In [1]: import numpy as np

In [2]: from numpy import linalg as LA

In [3]: np.set_printoptions(precision=3, suppress=True, linewidth=120, legacy="1.25")

In [4]: K = np.loadtxt("test6.csv", delimiter=",")

In [5]: print(K)
[[-0.947  0.97   0.462]
 [ 0.982 -0.992 -0.572]
 [-0.974  0.987  0.537]
 [ 0.     0.     0.   ]
 [ 0.974 -0.987 -0.537]
 [ 0.991 -0.996 -0.635]
 [-0.793  0.851  0.291]
 [ 0.982 -0.992 -0.572]
 [-0.617  0.686  0.197]
 [-0.974  0.987  0.537]
 [ 0.716 -0.782 -0.245]
 [ 0.493 -0.558 -0.149]
 [ 0.997 -0.999 -0.716]
 [ 0.716 -0.782 -0.245]
 [-0.925  0.955  0.422]
 [-0.345  0.397  0.1  ]
 [ 0.716 -0.782 -0.245]
 [-0.716  0.782  0.245]
 [ 0.617 -0.686 -0.197]
 [ 0.178 -0.207 -0.05 ]
 [ 0.991 -0.996 -0.635]
 [-0.345  0.397  0.1  ]
 [ 0.     0.     0.   ]
 [-1.     1.     0.848]
 [-0.716  0.782  0.245]]

In [6]: labels = K[:, 1] > np.median(K[:, 1])

In [7]: f = K[labels].mean(axis=0) - K[~labels].mean(axis=0)

In [8]: print(labels.astype(int))
[1 0 1 0 0 0 1 0 1 1 0 0 0 0 1 1 0 1 0 0 0 1 0 1 1]

In [9]: print(np.argsort(-np.abs(f).round(6), kind="stable"))
[1 0 2]

In [10]: print(f)
[-1.427  1.497  0.705]

In [11]: cov = np.cov(K, rowvar=False)

In [12]: print(np.round(LA.eigvalsh(cov)[::-1], 3) + 0)
[1.461 0.015 0.   ]

In [13]: print(np.argsort(-K.std(axis=0).round(6), kind="stable"))
[1 0 2]

In [14]: print(np.corrcoef(K.T))
[[ 1.    -0.999 -0.961]
 [-0.999  1.     0.95 ]
 [-0.961  0.95   1.   ]]

In [15]: print(K.std(axis=0))
[0.772 0.802 0.421]

In [16]: print(np.median(K, axis=0))
[0. 0. 0.]

In [17]: print(round(np.corrcoef(K[:, 1], K[:, 2])[0, 1], 3))
0.95

In [18]: print(np.argwhere(np.triu(np.abs(np.corrcoef(K.T)) > 0.8, 1)))
[[0 1]
 [0 2]
 [1 2]]

In [19]: print(np.polyfit(K[:, 1], K[:, 2], 1))
[ 0.499 -0.013]

In [20]: X = np.load("dump.npy")

In [21]: print(X)
[[ 14.566   5.917  17.076]
 [ -1.019  -3.627   5.849]
 [  5.011   4.96    6.358]
 [ -0.556  -2.978  -8.791]
 [ -0.541   1.791  10.742]
 [  1.008   3.194   0.208]
 [ -6.628  -6.911 -13.927]
 [ -1.533  -0.663  -0.881]
 [ -3.246  -7.622  -6.652]
 [ -3.85    0.802   0.061]
 [ -3.274  -4.361  -4.551]
 [ -0.706  -1.587   1.428]]

In [22]: cov = np.cov(X, rowvar=False)

In [23]: print(cov)
[[29.34  18.346 36.661]
 [18.346 19.389 29.909]
 [36.661 29.909 74.245]]

In [24]: print(np.corrcoef(X.T))
[[1.    0.769 0.785]
 [0.769 1.    0.788]
 [0.785 0.788 1.   ]]

In [25]: print(round(np.corrcoef(X[:, 0], X[:, 2])[0, 1], 3))
0.785

In [26]: print(cov.shape)
(3, 3)

In [27]: print(np.round(LA.norm(cov, 2) / LA.norm(cov), 3))
0.995

In [28]: print([round(float(x), 3) for x in LA.svd(cov, compute_uv=False)[:3]])
[108.568, 9.257, 5.148]

In [29]: print(np.abs(LA.svd(cov)[2][-1]))
[0.459 0.878 0.137]

In [30]: x = np.array([5, 2, 2])

In [31]: print(LA.norm(X @ x) <= LA.norm(X, 2) * LA.norm(x) + 1e-9)
True

In [32]: print(np.sign((X @ x).round(6)))
[ 1. -1.  1. -1.  1.  1. -1. -1. -1. -1. -1. -1.]

In [33]: M = np.load("sample17.npy")

In [34]: print(M)
[[ 0  1 -1  2]
 [ 0  0 -5  3]
 [ 0  0  0 -1]
 [ 0  0  0  0]]

In [35]: # triangular

In [36]: W1 = np.array([[-2, 1, -2], [-3, 3, -2], [1, -2, 2], [-3, -3, 2]])

In [37]: coef = np.array([0, -2, 1])

In [38]: H = np.maximum(M @ W1 + coef, 0)

In [39]: print((H > 0).mean(axis=0))
[0.25 0.25 0.5 ]

In [40]: cent = np.array([[4, -4], [8, 3], [-7, 5]])

In [41]: print(H @ cent)
[[-7  5]
 [ 0  0]
 [20 -9]
 [-7  5]]

In [42]: print(W1 @ cent)
[[ 14   1]
 [ 26  11]
 [-26   0]
 [-50  13]]

In [43]: arr = np.loadtxt("data.csv", delimiter=",")

In [44]: print(arr)
[[-0.4    3.579  0.9  ]
 [-0.2    0.793  0.2  ]
 [ 1.1   -0.768 -0.2  ]
 [ 1.4   -9.202 -2.3  ]
 [-1.1    0.399  0.1  ]
 [ 0.5   -1.203 -0.3  ]
 [ 1.    -3.24  -0.8  ]
 [ 0.8   -1.584 -0.4  ]
 [-0.7   -1.645 -0.4  ]
 [ 1.    -3.608 -0.9  ]
 [ 1.2    0.784  0.2  ]
 [ 0.9    2.43   0.6  ]
 [-0.5   -0.003  0.   ]
 [ 0.7    2.806  0.7  ]
 [-3.1    0.786  0.2  ]
 [-2.8    1.982  0.5  ]]

In [45]: theta = np.radians(109)

In [46]: R = np.eye(3)

In [47]: R[1, 1] = R[2, 2] = np.cos(theta)

In [48]: R[1, 2], R[2, 1] = -np.sin(theta), np.sin(theta)

In [49]: print(R)
[[ 1.     0.     0.   ]
 [ 0.    -0.326 -0.946]
 [ 0.     0.946 -0.326]]

In [50]: M2 = arr @ R.T

In [51]: print(np.abs(M2 - arr).max(axis=0))
[ 0.    14.373  5.652]

In [52]: print(np.allclose(arr @ arr.T, M2 @ M2.T))
True

In [53]: print(round(LA.det(R), 3), round(np.trace(R), 3))
1.0 0.349

In [54]: print(np.allclose(LA.norm(arr, axis=1), LA.norm(M2, axis=1)))
True

In [55]: J = np.loadtxt("m.csv", delimiter=",")

In [56]: print(J)
[[ -1.402   2.551  -1.622]
 [ -3.086   0.15   -0.297]
 [ -0.639   3.069  -2.506]
 [ -0.711   3.803  -2.031]
 [ -0.958   3.168  -1.979]
 [  2.73    1.934  -8.128]
 [ -1.399   2.06   -1.871]
 [ -0.056   1.123  -4.355]
 [ -2.69    1.174  -0.377]
 [ -1.328   4.273  -0.871]
 [ -2.488   2.627   0.046]
 [-12.246  -6.057  10.341]
 [ -6.843  -1.101   4.715]
 [ -4.301  -1.081   0.911]
 [-11.289  -3.82   10.023]
 [  2.46    3.357  -7.011]
 [ -5.439   1.459   3.887]
 [ -5.41    0.504   3.367]
 [ -3.327   1.2     0.59 ]
 [ -2.09    2.455  -0.637]
 [  1.172   5.034  -4.241]]

In [57]: rng = np.random.default_rng(24953)

In [58]: M2 = J + rng.integers(-2, 3, (21, 2)) @ rng.integers(-2, 3, (2, 3))

In [59]: print(M2)
[[  1.598  -0.449   0.378]
 [ -7.086   4.15   -1.297]
 [ -0.639   3.069  -1.506]
 [  1.289   1.803  -0.031]
 [  0.042   2.168  -1.979]
 [  2.73    1.934  -7.128]
 [ -3.399   4.06   -2.871]
 [ -4.056   5.123  -5.355]
 [ -5.69    4.174  -1.377]
 [  0.672   2.273   1.129]
 [ -4.488   4.627  -1.954]
 [ -9.246  -9.057  11.341]
 [-10.843   2.899   3.715]
 [ -2.301  -3.081   0.911]
 [-11.289  -3.82   10.023]
 [  0.46    5.357  -9.011]
 [-11.439   7.459   1.887]
 [ -5.41    0.504   4.367]
 [ -4.327   2.2     0.59 ]
 [ -5.09    5.455  -1.637]
 [ -0.828   7.034  -5.241]]

In [60]: print(np.round(LA.svd(M2 - J, compute_uv=False), 3) + 0)
[18.002  3.304  0.   ]

In [61]: print(M2 - J)
[[ 3. -3.  2.]
 [-4.  4. -1.]
 [ 0.  0.  1.]
 [ 2. -2.  2.]
 [ 1. -1.  0.]
 [ 0.  0.  1.]
 [-2.  2. -1.]
 [-4.  4. -1.]
 [-3.  3. -1.]
 [ 2. -2.  2.]
 [-2.  2. -2.]
 [ 3. -3.  1.]
 [-4.  4. -1.]
 [ 2. -2.  0.]
 [ 0.  0.  0.]
 [-2.  2. -2.]
 [-6.  6. -2.]
 [ 0.  0.  1.]
 [-1.  1.  0.]
 [-3.  3. -1.]
 [-2.  2. -1.]]

In [62]: print(LA.matrix_rank(M2 - J, tol=1e-8))
2
